$ python -q
>>> import numpy as np
>>> import numpy.linalg as la
>>> np.set_printoptions(precision=2, suppress=True, linewidth=140, sign=" ")
>>> K = np.load("mat.npy")
>>> K
array([[  3.06,  -3.85, -15.49],
       [  5.46,  -0.64,   3.42],
       [ -5.  ,   0.42,  23.7 ],
       [  0.23,  11.24, -17.17],
       [  7.8 ,  -2.14, -15.7 ],
       [ -3.41,  -4.27,  -6.16],
       [  0.28,   6.52,  31.32],
       [ 10.78,  20.43, -40.07],
       [ -8.96,   3.1 ,   3.91],
       [ -6.12,   3.95,   4.16],
       [  4.28,   2.26,   8.79],
       [  2.73,  -7.99,   5.76],
       [ -5.73, -16.61,   7.01],
       [  5.71,  -2.42, -12.78],
       [ -2.25, -10.89, -35.17],
       [  2.68,   6.3 ,  27.97],
       [ -2.43,  28.27,   7.05]])
>>> C2 = np.cov(K, rowvar=False)
>>> la.eigvalsh(C2)[::-1]
array([ 403.24,  119.53,   23.96])
>>> np.argwhere(np.triu(np.abs(np.corrcoef(K.T)) > 0.8, 1))
array([], shape=(0, 2), dtype=int64)
>>> C2
array([[ 29.7 ,  11.07, -40.54],
       [ 11.07, 118.19,   2.11],
       [-40.54,   2.11, 398.83]])
>>> print(K.std(axis=0))
[  5.29  10.55  19.37]
>>> evals, evecs = la.eigh(C2)
>>> np.round(evecs.T @ evecs, 2) + 0
array([[ 1.,  0.,  0.],
       [ 0.,  1.,  0.],
       [ 0.,  0.,  1.]])
>>> la.eigvalsh(C2 + 4 * np.eye(3))
array([  27.96,  123.53,  407.24])
>>> round(float(evals.sum()), 2), round(np.trace(C2), 2)
(546.73, np.float64(546.73))
>>> (evals > 1e-8).sum(), (evals < -1e-8).sum()
(np.int64(3), np.int64(0))
>>> print(np.unique(evals.round(6) + 0, return_counts=True)[1])
[ 1  1  1]
>>> print(la.eigvalsh(C2 @ C2))
[    574.11   14287.35  162599.6 ]
>>> evals
array([  23.96,  119.53,  403.24])
>>> Xs = K - K.mean(axis=1)
Traceback (most recent call last):
  File "<python-input-18>", line 1, in <module>
    Xs = K - K.mean(axis=1)
         ~~^~~~~~~~~~~~~~~~
ValueError: operands could not be broadcast together with shapes (17,3) (17,) 
>>> Xs = K - K.mean(axis=0)
>>> left, sig, Vh = la.svd(Xs, full_matrices=False)
>>> np.abs(Vh[-1])
array([ 0.99,  0.12,  0.11])
>>> (np.sign(left[:, 0]) == np.sign(left[0, 0])).astype(int)
array([ 1,  0,  0,  1,  1,  1,  0,  1,  0,  0,  0,  0,  0,  1,  1,  0,  0])
>>> np.abs(Vh[0]).argmax()
np.int64(2)
>>> np.round(Vh[0] * np.sign(Vh[0, np.abs(Vh[0]).argmax()]), 2) + 0
array([-0.11,  0.  ,  0.99])
>>> print(la.matrix_rank(Xs))
3
>>> np.searchsorted(np.cumsum(sig ** 2) / (sig ** 2).sum(), 0.9) + 1
np.int64(2)
>>> print(sig ** 2 / (sig ** 2).sum())
[ 0.74  0.22  0.04]
>>> M = np.loadtxt("layer11.csv", delimiter=",")
>>> M
array([[ 0.,  0.,  0.,  0.,  0.,  0.],
       [-2., -1.,  0.,  0.,  0.,  0.],
       [ 0., -2.,  0.,  0.,  0.,  0.],
       [ 0.,  0.,  0.,  0.,  0.,  0.],
       [ 0.,  0., -2., -1.,  0.,  0.],
       [ 0.,  0.,  0., -2.,  0.,  0.],
       [ 0.,  0.,  0.,  0.,  0.,  0.],
       [ 0.,  0.,  0.,  0., -2., -1.],
       [ 0.,  0.,  0.,  0.,  0., -2.]])
>>> # rows 0 and 3 are equal
>>> out = np.c_[M[:, :5] @ np.array([[4, 6, 8, 3, 9],
...     [7, 4, 9, 9, 1],
...     [4, 6, 7, 8, 1],
...     [9, 7, 5, 0, 5],
...     [7, 0, 4, 7, 6]]), np.array([-4, -4, -4, 1, 4, -2, -5, 4, 1])]
>>> print(out)
[[  0.   0.   0.   0.   0.  -4.]
 [-15. -16. -25. -15. -19.  -4.]
 [-14.  -8. -18. -18.  -2.  -4.]
 [  0.   0.   0.   0.   0.   1.]
 [-17. -19. -19. -16.  -7.   4.]
 [-18. -14. -10.   0. -10.  -2.]
 [  0.   0.   0.   0.   0.  -5.]
 [-14.   0.  -8. -14. -12.   4.]
 [  0.   0.   0.   0.   0.   1.]]
>>> la.matrix_rank(np.c_[M, out])
np.int64(7)
>>> print(la.norm(la.qr(M)[0].T @ out, axis=0) ** 2 / ((out ** 2).sum(axis=0) + 1e-12))
[ 1.    1.    1.    1.    1.    0.62]
>>> np.round(la.lstsq(M, out[:, 0])[0], 2) + 0
array([ 4.,  7.,  4.,  9.,  7.,  0.])
>>> la.matrix_rank(out)
np.int64(6)
>>> cent = np.sign(np.array([[2, -2, -2, 2], [-2, -1, 1, 1], [-2, 2, 1, 0], [0, 1, 1, -1]]))
>>> out = (np.tril(cent, -1) + np.eye(4)) @ (np.triu(cent, 1) + np.eye(4))
>>> evals = np.array([-3, 3, -3, -1])
>>> A = np.rint(out * evals @ la.inv(out)) + 0
>>> A
array([[-17., -12.,  -2.,   8.],
       [ 24.,  21.,   0., -12.],
       [ 24.,  24.,  -3., -12.],
       [  8.,  12.,  -4.,  -5.]])
>>> np.unravel_index(np.abs(A).argmax(), A.shape)
(np.int64(1), np.int64(0))
>>> A.mean(axis=0)
array([ 9.75, 11.25, -2.25, -5.25])
>>> print(A.shape)
(4, 4)
>>> la.svd(A, compute_uv=False)
array([ 56.3 ,   6.76,   0.48,   0.15])
>>> J = np.load("test5.npy")
>>> J
array([[ 3.,  2.,  2.],
       [ 2.,  3.,  2.],
       [ 2.,  2.,  3.]])
>>> evals, evecs = la.eig(J)
>>> np.sort(la.eigvals(J @ J))
array([  1.,   1.,  49.])
>>> np.round(J @ evecs[:, 0] - evals[0] * evecs[:, 0], 2) + 0
array([ 0.,  0.,  0.])
>>> evals
array([ 1.,  7.,  1.])
>>> print(np.sort(la.eigvals(J.T)))
[ 1.  1.  7.]
>>> evals, evecs = la.eigh(J)
>>> x = np.array([1, 2, 1])
>>> np.abs(J).sum(axis=1).max(), round(np.abs(evals).max(), 2)
(np.float64(7.0), np.float64(7.0))
>>> evecs * np.maximum(evals, 0) @ evecs.T
array([[ 3.,  2.,  2.],
       [ 2.,  3.,  2.],
       [ 2.,  2.,  3.]])
>>> print(evecs * np.sqrt(evals) @ evecs.T)
[[ 1.55  0.55  0.55]
 [ 0.55  1.55  0.55]
 [ 0.55  0.55  1.55]]
>>> E = np.load("sample6.npy")
>>> E
array([[-2, -2,  0],
       [-2,  0, -1],
       [ 0, -1,  2]])
>>> # symmetric
>>> out = np.array([[8, 7, 6], [-3, -3, -8]])
>>> cent = np.kron(out, E)
>>> print(la.matrix_rank(cent))
6
>>> np.round(la.norm(cent, 2), 2), round(float(la.norm(out, 2) * la.norm(E, 2)), 2)
(np.float64(48.17), 48.17)
>>> evals, evecs = la.eig(E)
>>> np.sort(la.eigvals(la.inv(E)))
array([-0.3 ,  0.39,  1.42])
>>> np.round(E @ evecs[:, 0] - evals[0] * evecs[:, 0], 2) + 0
array([ 0.,  0.,  0.])
>>> np.round(np.prod(evals), 2)
np.float64(-6.0)
>>> [round(float(la.det(E[:i, :i])), 2) + 0 for i in range(1, 4)]
[-2.0, -4.0, -6.0]
>>> round(np.abs(la.eigvals(E)).max(), 2)
np.float64(3.29)
>>> (E - E.T) / 2
array([[ 0.,  0.,  0.],
       [ 0.,  0.,  0.],
       [ 0.,  0.,  0.]])
>>> round(float(la.det(E)), 2)
-6.0
>>> np.trace(E)
np.int64(0)
>>> np.allclose(E, E.T)
True
>>> np.sort(np.abs(la.eigvals(E)))
array([ 0.71,  2.58,  3.29])
>>> def softmax(z):
...     e = np.exp(z - z.max(axis=-1, keepdims=True))
...     return e / e.sum(axis=-1, keepdims=True)
... 
>>> print(softmax(E[0] + 5))
[ 0.11  0.11  0.79]
>>> print(softmax(E).sum(axis=1))
[ 1.  1.  1.]
>>> scores = E @ E.T / np.sqrt(3)
>>> softmax(scores + np.triu(np.full(scores.shape, -np.inf), 1))
array([[ 1.  ,  0.  ,  0.  ],
       [ 0.36,  0.64,  0.  ],
       [ 0.15,  0.01,  0.84]])
>>> print(softmax(scores)[0] @ E)
[-1.94 -1.8  -0.03]
>>> softmax(scores)
array([[ 0.88,  0.09,  0.03],
       [ 0.36,  0.63,  0.01],
       [ 0.15,  0.01,  0.84]])
>>> F = np.load("case2.npy")
>>> F
array([[  0.6 ,   6.19,  -7.08],
       [  2.29,  -1.12,   4.64],
       [ -1.59,   2.07,   2.12],
       [ -0.43,   3.51,  -1.68],
       [ -3.54,   2.73,   2.2 ],
       [ -1.74,   4.12,  -8.98],
       [  8.61,   3.75,  -4.66],
       [  0.08,   0.23,   7.21],
       [  4.61,  -2.18,   4.07],
       [  5.99,  10.17,   2.33],
       [  0.72,  -1.48,  -9.97],
       [ -2.71,  -3.1 ,  -0.53],
       [ -1.86,  -0.26,  -0.45],
       [ -0.16,   6.91,  -1.75],
       [ -1.01,   0.09,   6.18],
       [ -4.31,  -1.37,  -1.89],
       [  2.02,  -6.36, -10.59]])
>>> out = np.array([[0, 0], [1, 3], [1, -2], [1, -1], [0, -3], [-2, -2]])
>>> np.einsum("ik,kj->ij", M, out)
array([[ 0.,  0.],
       [-1., -3.],
       [-2., -6.],
       [ 0.,  0.],
       [-3.,  5.],
       [-2.,  2.],
       [ 0.,  0.],
       [ 2.,  8.],
       [ 4.,  4.]])
>>> out @ M
Traceback (most recent call last):
  File "<python-input-87>", line 1, in <module>
    out @ M
    ~~~~^~~
ValueError: matmul: Input operand 1 has a mismatch in its core dimension 0, with gufunc signature (n?,k),(k,m?)->(n?,m?) (size 9 is different from 2)
>>> np.einsum("ij->j", M)
array([-2., -3., -2., -3., -2., -3.])
>>> hat = F @ la.solve(F.T @ F, F.T)
>>> la.matrix_rank(np.eye(17) - hat)
np.int64(14)
>>> np.diag(hat)
array([ 0.22,  0.09,  0.04,  0.05,  0.13,  0.26,  0.42,  0.1 ,  0.2 ,  0.44,  0.2 ,  0.06,  0.02,  0.18,  0.08,  0.11,  0.41])
>>> np.round(la.eigvalsh(hat), 2) + 0
array([ 0.,  0.,  0.,  0.,  0.,  0.,  0.,  0.,  0.,  0.,  0.,  0.,  0.,  0.,  1.,  1.,  1.])
>>> C2 = np.cov(F, rowvar=False)
>>> np.round(np.corrcoef(F[:, 1], F[:, 2])[0, 1], 2)
np.float64(0.05)
>>> print(np.argwhere(np.triu(np.abs(np.corrcoef(F.T)) > 0.8, 1)))
[]
>>> print(np.argsort(-F.std(axis=0).round(6), kind="stable"))
[ 2  1  0]
>>> F.std(axis=0)
array([ 3.31,  3.99,  5.4 ])
>>> np.corrcoef(F.T)
array([[ 1.  ,  0.23, -0.04],
       [ 0.23,  1.  ,  0.05],
       [-0.04,  0.05,  1.  ]])
>>> Q, evecs = la.qr(F[:, :1])[0], la.qr(F[:, 1:])[0]
>>> sig = la.svd(Q.T @ evecs, compute_uv=False)
>>> sig
array([ 0.27])
>>> np.degrees(np.arccos(sig.clip(0, 1)))
array([ 74.62])
>>> print(np.round(la.norm(Q @ Q.T - evecs @ evecs.T, 2), 2))
1.0
>>> print(round(float(la.norm(F, 2)), 2))
22.78
>>> round(la.norm(F, "nuc"), 2)
np.float64(53.71)
>>> round(float(la.norm(F, 1)), 2), round(float(la.norm(F, np.inf)), 2)
(76.33, 18.97)
>>> np.round(la.norm(F) ** 2 / la.norm(F, 2) ** 2, 2)
np.float64(1.95)
>>> feats = np.loadtxt("x.csv", delimiter=",")
>>> print(feats)
[[-10.42  -7.86  -1.89]
 [ 13.87   7.02  -6.27]
 [ 13.92   7.78  -5.62]
 [ 10.38  -9.04  -2.06]
 [ -9.52  -5.98  -2.49]
 [ -9.61  -6.36  -2.15]
 [-10.42  -8.24  -2.85]
 [ 11.45  -7.15  -4.52]
 [ 13.88   7.    -6.68]
 [ 11.29  -7.63  -1.71]]
>>> x = np.array([4, -1, 0])
>>> y = feats @ x
>>> np.round(la.solve(feats.T @ feats, feats.T @ y), 2) + 0
array([ 4., -1.,  0.])
>>> rng = np.random.default_rng(171)
>>> y = y + 0.3 * rng.normal(size=10)
>>> y
array([-33.62,  48.48,  48.05,  50.64, -31.67, -31.99, -33.49,  52.81,  48.48,  52.43])
>>> b, *_ = la.lstsq(feats, y)
>>> b.round()
array([ 4., -1., -0.])
>>> [round(float(la.norm(la.solve(feats.T @ feats + lam * np.eye(3), feats.T @ y))), 2) for lam in (0, 1, 10, 100)]
[4.11, 4.1, 4.04, 3.64]
>>> out = np.c_[feats[:, :2] @ np.array([[0, 1], [2, 2]]), np.array([-5, -5, 0, -5, 5, 5, 2, 3, -5, -3])]
>>> print(out)
[[-15.72 -26.14  -5.  ]
 [ 14.04  27.91  -5.  ]
 [ 15.56  29.48   0.  ]
 [-18.08  -7.7   -5.  ]
 [-11.96 -21.48   5.  ]
 [-12.72 -22.33   5.  ]
 [-16.48 -26.9    2.  ]
 [-14.3   -2.85   3.  ]
 [ 14.    27.88  -5.  ]
 [-15.26  -3.97  -3.  ]]
>>> np.round(la.norm(out - feats @ la.lstsq(feats, out)[0], axis=0), 2) + 0
array([  0.  ,   0.  ,  11.13])
>>> la.norm(la.qr(feats)[0].T @ out, axis=0) ** 2 / ((out ** 2).sum(axis=0) + 1e-12)
array([ 1.  ,  1.  ,  0.28])
>>> labels = feats[:, 0] > np.median(feats[:, 0])
>>> u = feats[labels].mean(axis=0) - feats[~labels].mean(axis=0)
>>> labels.astype(int)
array([ 0,  1,  1,  0,  0,  0,  0,  1,  1,  1])
>>> (((feats - feats.mean(axis=0)) @ u > 0) == labels).mean()
np.float64(0.9)
>>> ((feats - feats.mean(axis=0)) @ u > 0).astype(int)
array([ 0,  1,  1,  1,  0,  0,  0,  1,  1,  1])
>>> W0 = np.loadtxt("arr.csv", delimiter=",")
>>> W0
array([[-2.32,  1.51, -0.3 , -1.11],
       [ 0.71, -0.98, -0.6 , -2.68],
       [ 1.61,  2.16, -1.32, -0.07],
       [-0.71, -1.04, -2.61,  0.78]])
>>> w1 = np.array([[0, -2, 0, 3], [3, -1, 3, 1], [-1, -2, -3, 2], [-3, -3, -2, -2]])
>>> b = np.array([5, 3, 0, 2])
>>> hid = np.maximum(W0 @ w1 + b, 0)
>>> (hid > 0).astype(int)
array([[ 1,  1,  1,  0],
       [ 1,  1,  1,  1],
       [ 1,  1,  1,  1],
       [ 1,  1,  1,  0]])
>>> la.matrix_rank(hid)
np.int64(4)
>>> cent = np.array([[1, 3], [-3, -1], [-1, 2], [-3, 0]])
>>> w1 @ cent
array([[ -3,   2],
       [  0,  16],
       [  2,  -7],
       [ 14, -10]])
>>> hid @ cent
array([[-24.63,  44.72],
       [-50.81,  28.68],
       [-18.4 ,  59.7 ],
       [-26.04,   4.48]])
